>>> import numpy as np
>>> import numpy.linalg as la
>>> np.set_printoptions(precision=2, suppress=True, linewidth=140)
>>> A2 = np.array([[2, 1, 1, 1, 0, 1, 2],
...     [2, 0, 1, 0, 0, 0, 2],
...     [1, 1, 2, 0, 1, 2, 0],
...     [0, 0, 2, 1, 0, 1, 2],
...     [0, 2, 1, 1, 1, 0, 2],
...     [0, 1, 2, 0, 2, 0, 0],
...     [1, 2, 2, 1, 2, 0, 2]])
>>> A = np.triu(A2)
>>> print(A)
[[2 1 1 1 0 1 2]
 [0 0 1 0 0 0 2]
 [0 0 2 0 1 2 0]
 [0 0 0 1 0 1 2]
 [0 0 0 0 1 0 2]
 [0 0 0 0 0 0 0]
 [0 0 0 0 0 0 2]]
>>> # rows and columns are dependent
>>> x = np.array([-1, 1, 0, -1, -2, 3, -3])
>>> print(A @ x)
[-5 -6  4 -4 -8  0 -6]
>>> print((A @ x).argmax())
2
>>> print((A * x).sum(axis=1))
[-5 -6  4 -4 -8  0 -6]
>>> print(A @ np.eye(7)[3])
[1. 0. 0. 1. 0. 0. 0.]
>>> print(np.einsum("ij,j->i", A, x))
[-5 -6  4 -4 -8  0 -6]
>>> J = np.loadtxt("sample3.csv", delimiter=",")
>>> print(J)
[[ 0.83  0.36 -0.12]
 [ 0.36  0.25  0.25]
 [-0.12  0.25  0.92]]
>>> # null space of dimension 1
>>> A2 = J / np.sqrt((J ** 2).mean(axis=1, keepdims=True))
>>> print(la.norm(A2, axis=1))
[1.73 1.73 1.73]
>>> print(A2[2])
[-0.22  0.45  1.66]
>>> print(la.matrix_rank(A2) == la.matrix_rank(J))
True
>>> evals, evecs = la.eigh(J)
>>> x = np.array([-1, 3, -2])
>>> print(evecs * np.maximum(evals, 0) @ evecs.T)
[[ 0.83  0.36 -0.12]
 [ 0.36  0.25  0.25]
 [-0.12  0.25  0.92]]
>>> print(la.eigvalsh(J[1:, 1:]))
[0.17 1.  ]
>>> print(evecs * np.abs(evals) @ evecs.T)
[[ 0.83  0.36 -0.12]
 [ 0.36  0.25  0.25]
 [-0.12  0.25  0.92]]
>>> def softmax(z):
...     e = np.exp(z - z.max(axis=-1, keepdims=True))
...     return e / e.sum(axis=-1, keepdims=True)
... 
>>> print(softmax(J[0] + 2))
[0.5  0.31 0.19]
>>> print(softmax(J).sum(axis=1))
[1. 1. 1.]
>>> scores = J @ J.T / np.sqrt(3)
>>> print(softmax(scores + np.triu(np.full(scores.shape, -np.inf), 1)))
[[1.   0.   0.  ]
 [0.51 0.49 0.  ]
 [0.25 0.3  0.45]]
>>> print(softmax(scores))
[[0.43 0.33 0.25]
 [0.35 0.33 0.33]
 [0.25 0.3  0.45]]
